$ python -q
>>> import numpy as np
>>> from numpy import linalg as LA
>>> np.set_printoptions(suppress=True, linewidth=120)
>>> E = np.load("sample18.npy")
>>> print(E)
[[3 1 5 4 2 3]
 [0 5 0 5 1 2]
 [0 2 0 5 5 0]
 [2 2 3 0 1 2]]
>>> x0 = np.array([2, -2, 3, 0, 1, -3])
>>> h1 = np.maximum(E @ x0, 0)
>>> print(E.T @ h1)
[44 22 72 53 33 44]
>>> C2 = E.T @ E
>>> print(np.round(LA.eigvalsh(C2)[::-1], 1) + 0)
[136.8  39.1  15.3   3.8   0.    0. ]
>>> print(C2)
[[13  7 21 12  8 13]
 [ 7 34 11 39 19 17]
 [21 11 34 20 13 21]
 [12 39 20 66 38 22]
 [ 8 19 13 38 31 10]
 [13 17 21 22 10 17]]
>>> print(np.diag(C2))
[13 34 34 66 31 17]
>>> print(np.round(LA.svd(E, compute_uv=False) ** 2, 1))
[136.8  39.1  15.3   3.8]
>>> A = np.loadtxt("block8.csv", delimiter=",")
>>> print(A)
[[ 5.  0.  0.  0.  0.  0.]
 [ 0. -2.  0.  0.  0.  0.]
 [ 0.  0.  2.  0.  0.  0.]
 [ 0.  0.  0. -2.  0.  0.]
 [ 0.  0.  0.  0.  5.  0.]
 [ 0.  0.  0.  0.  0.  3.]]
>>> # triangular: eigenvalues sit on the diagonal
>>> def softmax(z):
...     e = np.exp(z - z.max(axis=-1, keepdims=True))
...     return e / e.sum(axis=-1, keepdims=True)
... 
>>> print(np.round(softmax(10 * A[0]), 1) + 0)
[1. 0. 0. 0. 0. 0.]
>>> print(np.round(softmax(A[0] + 3), 1) + 0)
[1. 0. 0. 0. 0. 0.]
>>> S = A @ A.T / np.sqrt(6)
>>> print(np.round(softmax(S + np.triu(np.full(S.shape, -np.inf), 1)), 1) + 0)
[[1.  0.  0.  0.  0.  0. ]
 [0.2 0.8 0.  0.  0.  0. ]
 [0.1 0.1 0.7 0.  0.  0. ]
 [0.1 0.1 0.1 0.6 0.  0. ]
 [0.  0.  0.  0.  1.  0. ]
 [0.  0.  0.  0.  0.  0.9]]
>>> print(softmax(S).round(6).argmax(axis=1))
[0 1 2 3 4 5]
>>> M = np.array([[0, 0, 6, 12, 12, 0], [0, 0, -8, -16, -16, 0], [0, 0, -3, -6, -6, 0]])
>>> # rank 1
>>> Uu, sv, vt = LA.svd(M)
>>> print(np.argmax(sv[:-1] / (sv[1:] + 1e-6)) + 1)
1
>>> A2 = Uu[:, :1] @ np.diag(sv[:1]) @ vt[:1]
>>> print(LA.matrix_rank(A2))
1
>>> print(A2.round(1) + 0)
[[  0.   0.   6.  12.  12.   0.]
 [  0.   0.  -8. -16. -16.   0.]
 [  0.   0.  -3.  -6.  -6.   0.]]
>>> print(LA.lstsq(M[:-1].T, M[-1])[2])
1
>>> print(np.unique(M.round(6), axis=0).shape)
(3, 6)
>>> print(np.abs(np.diag(LA.qr(M)[1])) > 1e-9)
[False False  True]
>>> J = np.load("a.npy")
>>> print(J)
[[ 2  1  0  0 -1]
 [ 1  2  3 -4  0]
 [ 0  3  4  1 -1]
 [ 0 -4  1 -2 -3]
 [-1  0 -1 -3  0]]
>>> # equal to its transpose
>>> u, v = E[0], E[2]
>>> print(u @ u)
64
>>> print(u @ v)
32
>>> pr = (u @ v) / (u @ u) * u
>>> print(np.outer(u, v))
[[ 0  6  0 15 15  0]
 [ 0  2  0  5  5  0]
 [ 0 10  0 25 25  0]
 [ 0  8  0 20 20  0]
 [ 0  4  0 10 10  0]
 [ 0  6  0 15 15  0]]
>>> print(LA.matrix_rank(np.outer(u, v)))
1
>>> print((v - pr) @ u)
0.0
>>> x0 = np.array([3, 2, 0, 0, 3, 0])
>>> print(E * x0)
[[ 9  2  0  0  6  0]
 [ 0 10  0  0  3  0]
 [ 0  4  0  0 15  0]
 [ 6  4  0  0  3  0]]
>>> print(LA.norm(E @ x0) <= LA.norm(E, 2) * LA.norm(x0) + 1e-9)
True
>>> print(E @ np.ones(6))
[18. 13. 12. 10.]
>>> print(E @ x0)
[17 13 19 13]
>>> print((E @ x0).argmax())
2
>>> print((E * x0).sum(axis=1))
[17 13 19 13]
>>> A2 = J[0, 0] * J[1:] - np.outer(J[1:, 0], J[0])
>>> print(A2)
[[ 0  3  6 -8  1]
 [ 0  6  8  2 -2]
 [ 0 -8  2 -4 -6]
 [ 0  1 -2 -6 -1]]
>>> print(LA.matrix_rank(A2), LA.matrix_rank(J))
4 5
>>> u = np.array([-3, 1])
>>> v = np.array([1, 1, -2, -2, 3])
>>> mat = np.outer(u, v)
>>> print(mat)
[[-3 -3  6  6 -9]
 [ 1  1 -2 -2  3]]
>>> # looks like rank 1
>>> Uu, sv, vt = LA.svd(mat, full_matrices=False)
>>> print((sv > 1e-8).sum())
1
>>> print(np.round(Uu.T @ Uu, 1) + 0)
[[1. 0.]
 [0. 1.]]
>>> print(np.cumsum(sv ** 2) / np.sum(sv ** 2))
[1. 1.]
>>> print(sv.round(1) + 0)
[13.8  0. ]
>>> print(np.round(np.abs(vt[0]), 1))
[0.2 0.2 0.5 0.5 0.7]
>>> Uu, sv, vt = LA.svd(mat)
>>> vecs = vt[:(sv > 1e-8).sum()]
>>> rng = np.random.default_rng(68670)
>>> x0 = mat[0] + 3 * mat[1] + rng.integers(2) * np.eye(5)[4]
>>> print(x0)
[0. 0. 0. 0. 1.]
>>> print(np.round(vecs.T @ vecs, 1))
[[ 0.1  0.1 -0.1 -0.1  0.2]
 [ 0.1  0.1 -0.1 -0.1  0.2]
 [-0.1 -0.1  0.2  0.2 -0.3]
 [-0.1 -0.1  0.2  0.2 -0.3]
 [ 0.2  0.2 -0.3 -0.3  0.5]]
>>> print(np.round(np.diag(vecs.T @ vecs), 1))
[0.1 0.1 0.2 0.2 0.5]
>>> print(np.round(softmax(10 * mat[1]), 1) + 0)
[0. 0. 0. 0. 1.]
>>> print(np.round(softmax(mat).sum(axis=1), 1))
[1. 1.]
>>> S = mat @ mat.T / np.sqrt(5)
>>> print(softmax(S).round(6).argmax(axis=1))
[0 1]
>>> data = np.loadtxt("run7.csv", delimiter=",")
>>> print(data)
[[-2.1 -2.5  3.4]
 [ 2.9 -0.2  0.8]
 [-3.2  0.7 -0.7]
 [-1.3 -1.6  1.9]
 [ 1.5 -4.   4.3]
 [ 2.   2.7 -4. ]
 [-3.1  0.1 -1. ]
 [ 1.4 -1.   1.3]
 [-0.7 -3.8  4.6]
 [ 0.2 -2.2  2.5]
 [ 1.3 -1.   0.9]
 [ 2.1  0.3 -0.2]
 [-1.8 -0.4  1. ]
 [ 0.1 -2.6  3.4]
 [ 0.2 -4.7  5.6]
 [ 0.5  3.8 -4.6]
 [-1.1 -1.8  2.4]
 [-0.9 -1.3  2. ]
 [-1.7  3.5 -4.6]
 [-4.1 -0.9  1. ]
 [ 4.6  1.  -1.5]
 [ 0.6 -0.2  0.1]
 [ 0.3 -5.5  6.2]
 [ 1.3 -3.2  3.7]
 [ 1.3  3.1 -3.5]
 [-0.2  2.8 -3.3]
 [-4.  -1.3  1.2]
 [ 0.6  4.4 -4.4]
 [ 0.8  4.1 -4.9]]
>>> cent = data[[6, 4]].astype(float)
>>> for _ in range(7):
...     labels = LA.norm(data[:, None] - cent, axis=-1).argmin(axis=1)
...     cent = np.array([data[labels == j].mean(axis=0) for j in range(2)])
... 
>>> print(labels)
[1 1 0 1 1 0 0 1 1 1 1 0 1 1 1 0 1 1 0 1 0 1 1 1 0 0 1 0 0]
>>> print(np.abs(cent[1] - cent[0]).argmax())
2
>>> print(cent.round(1))
[[ 0.3  2.4 -3. ]
 [-0.3 -2.1  2.6]]
>>> A2 = data / np.sqrt((data ** 2).mean(axis=1, keepdims=True))
>>> print(LA.matrix_rank(A2) == LA.matrix_rank(data))
True
>>> print(A2[17].round(1))
[-0.6 -0.9  1.4]
>>> A2 = data + rng.integers(-2, 3, (29, 2)) @ rng.integers(-2, 3, (2, 3))
>>> print(A2.round(1))
[[-1.1 -4.5  0.4]
 [ 3.9 -2.2 -2.2]
 [-4.2  0.7 -1.7]
 [-1.3 -2.6 -0.1]
 [ 2.5 -3.   7.3]
 [ 4.   2.7 -2. ]
 [-7.1  2.1 -1. ]
 [ 2.4  0.   4.3]
 [ 1.3 -3.8  6.6]
 [-1.8 -2.2  0.5]
 [ 1.3  1.   4.9]
 [-0.9  2.3  0.8]
 [-0.8 -1.4  0. ]
 [-0.9 -3.6  0.4]
 [ 0.2 -4.7  5.6]
 [-0.5  3.8 -5.6]
 [-2.1 -2.8 -0.6]
 [-0.9 -0.3  4. ]
 [-2.7  4.5 -3.6]
 [-2.1 -0.9  3. ]
 [ 2.6  2.  -1.5]
 [-0.4  1.8  3.1]
 [ 4.3 -7.5  6.2]
 [ 4.3 -5.2  2.7]
 [ 4.3  1.1 -4.5]
 [-0.2  4.8  0.7]
 [-5.  -1.3  0.2]
 [ 0.6  3.4 -6.4]
 [ 1.8  4.1 -3.9]]
>>> print(np.abs(A2 - data).sum(axis=1))
[6. 6. 2. 3. 5. 4. 6. 5. 4. 4. 6. 6. 3. 5. 0. 2. 5. 3. 3. 4. 3. 6. 6. 6. 6. 6. 2. 3. 2.]
>>> print(np.round(A2 - data, 1))
[[ 1. -2. -3.]
 [ 1. -2. -3.]
 [-1.  0. -1.]
 [ 0. -1. -2.]
 [ 1.  1.  3.]
 [ 2.  0.  2.]
 [-4.  2.  0.]
 [ 1.  1.  3.]
 [ 2.  0.  2.]
 [-2.  0. -2.]
 [ 0.  2.  4.]
 [-3.  2.  1.]
 [ 1. -1. -1.]
 [-1. -1. -3.]
 [ 0.  0.  0.]
 [-1.  0. -1.]
 [-1. -1. -3.]
 [ 0.  1.  2.]
 [-1.  1.  1.]
 [ 2.  0.  2.]
 [-2.  1.  0.]
 [-1.  2.  3.]
 [ 4. -2.  0.]
 [ 3. -2. -1.]
 [ 3. -2. -1.]
 [ 0.  2.  4.]
 [-1.  0. -1.]
 [ 0. -1. -2.]
 [ 1.  0.  1.]]
>>> print(np.round(LA.svd(A2 - data, compute_uv=False), 1) + 0)
[12.8 10.5  0. ]
>>> W0 = np.loadtxt("out3.csv", delimiter=",")
>>> print(W0)
[[ 1.5  1.5  0. ]
 [-0.9 -0.8  0.2]
 [-0.2  0.   0. ]
 [ 1.   0.8  0. ]
 [ 0.6  0.4  0.2]
 [-1.5 -1.3 -0.1]
 [-0.6 -0.3  0. ]
 [ 0.7  1.   0.1]
 [-1.2 -1.2  0.1]
 [-0.3 -0.3  0. ]
 [-0.7 -0.7  0. ]
 [ 0.4  0.4  0.1]
 [-1.2 -1.1 -0.1]
 [-1.3 -1.1  0.1]
 [-0.6 -0.7  0. ]]
>>> O, vecs = LA.qr(W0[:, :2])[0], LA.qr(W0[:, 2:])[0]
>>> sv = LA.svd(O.T @ vecs, compute_uv=False)
>>> print(np.round(LA.norm(O @ O.T - vecs @ vecs.T, 2), 1))
1.0
